In [1]: import numpy as np

In [2]: import numpy.linalg as la

In [3]: np.set_printoptions(precision=2, suppress=True, linewidth=120)

In [4]: A = np.load("a.npy")

In [5]: A
Out[5]: 
array([[ 0.  , -4.  , -2.07],
       [ 0.  , -4.  , -2.03],
       [ 0.  , -4.  , -1.03],
       [ 0.  , -4.  , -3.33],
       [ 0.  , -4.  , -5.36],
       [ 0.  , -4.  , -5.39],
       [ 0.  , -4.  , -0.63],
       [ 0.  , -4.  , -3.33],
       [ 0.  , -4.  , -8.18],
       [ 0.  , -4.  , -2.97],
       [ 0.  , -4.  , -0.7 ],
       [ 0.  , -4.  , -6.76],
       [ 0.  , -4.  , -3.59],
       [ 0.  , -4.  , -0.63]])

In [6]: other = A / np.sqrt((A ** 2).mean(axis=1, keepdims=True))

In [7]: la.matrix_rank(other) == la.matrix_rank(A)
Out[7]: np.True_

In [8]: la.norm(other, axis=1)
Out[8]: array([1.73, 1.73, 1.73, 1.73, 1.73, 1.73, 1.73, 1.73, 1.73, 1.73, 1.73, 1.73, 1.73, 1.73])

In [9]: la.matrix_rank(A - A.mean(axis=1, keepdims=True))
Out[9]: np.int64(2)

In [10]: f = np.array([-1, 1, -2, 2, 2]) + 0.5

In [11]: J = np.eye(5) - 2 * np.outer(f, f) / (f @ f)

In [12]: J
Out[12]: 
array([[ 0.97,  0.09, -0.09,  0.14,  0.14],
       [ 0.09,  0.74,  0.26, -0.43, -0.43],
       [-0.09,  0.26,  0.74,  0.43,  0.43],
       [ 0.14, -0.43,  0.43,  0.28, -0.72],
       [ 0.14, -0.43,  0.43, -0.72,  0.28]])

In [13]: # keeps lengths

In [14]: np.all(la.eigvalsh(J) > 0)
Out[14]: np.False_

In [15]: np.round(la.eigvalsh(J).min(), 2)
Out[15]: np.float64(-1.0)

In [16]: rng = np.random.default_rng(35387)

In [17]: z = rng.permutation(5)

In [18]: other = J[:, z] * rng.choice([-1, 1], 5)

In [19]: other
Out[19]: 
array([[-0.14,  0.97, -0.09, -0.14,  0.09],
       [ 0.43,  0.09, -0.74,  0.43, -0.26],
       [-0.43, -0.09, -0.26, -0.43, -0.74],
       [ 0.72,  0.14,  0.43, -0.28, -0.43],
       [-0.28,  0.14,  0.43,  0.72, -0.43]])

In [20]: Uu, _, vt = la.svd(J.T @ other)

In [21]: np.round(la.lstsq(J, other)[0], 2) + 0
Out[21]: 
array([[ 0.,  1.,  0.,  0.,  0.],
       [ 0.,  0., -1.,  0.,  0.],
       [ 0.,  0.,  0.,  0., -1.],
       [ 0.,  0.,  0., -1.,  0.],
       [-1.,  0.,  0.,  0.,  0.]])

In [22]: np.einsum("ii->", J)
Out[22]: np.float64(3.0)

In [23]: np.round(la.eigvals(J).sum().real, 2)
Out[23]: np.float64(3.0)

In [24]: np.poly(J)
Out[24]: array([ 1., -3.,  2.,  2., -3.,  1.])

In [25]: la.eigvals(J)
Out[25]: array([ 1., -1.,  1.,  1.,  1.])

In [26]: q, _ = la.qr(np.array([[-0.3, 2.4, 0.1], [-0.1, 0.8, 1.1], [-0.6, -1.4, 0.1]]))

In [27]: V, _ = la.qr(np.array([[-0.7, 0.7, -0.4, 1.2],
    ...:     [1.3, -0.7, 0.2, -0.6],
    ...:     [-0.8, 1.5, -0.5, -1.4],
    ...:     [0.3, 0.8, 2.6, -0.8]]))

In [28]: sig = 20 * 0.2 ** np.arange(3)

In [29]: W0 = q[:, :3] * sig @ V[:3]

In [30]: W0.round(2) + 0
Out[30]: 
array([[ 1.19,  1.84,  2.59,  8.84],
       [ 0.  ,  0.1 ,  0.4 ,  3.22],
       [ 8.68,  1.2 ,  0.36, 15.48]])

In [31]: other = W0 / la.norm(W0, axis=1, keepdims=True)

In [32]: gram = other @ other.T

In [33]: la.norm(other, axis=1)
Out[33]: array([1., 1., 1.])

In [34]: gram
Out[34]: 
array([[1.  , 0.97, 0.89],
       [0.97, 1.  , 0.87],
       [0.89, 0.87, 1.  ]])

In [35]: np.argwhere(np.triu(np.abs(gram) > 0.95, 1))
Out[35]: array([[0, 1]])

In [36]: m1 = np.load("run0.npy")

In [37]: m1
Out[37]: 
array([[-0.07, -0.51,  0.13, -0.85],
       [ 0.27, -0.24, -0.93, -0.02],
       [ 0.53,  0.71, -0.01, -0.47],
       [-0.8 ,  0.43, -0.33, -0.25]])

In [38]: # orthonormal columns

In [39]: x = np.array([-1, 2, -1, -1])

In [40]: np.abs(la.eigvals(m1))
Out[40]: array([1., 1., 1., 1.])

In [41]: np.sort(np.abs(np.degrees(np.angle(la.eigvals(m1)))))
Out[41]: array([  0.  , 106.36, 106.36, 180.  ])
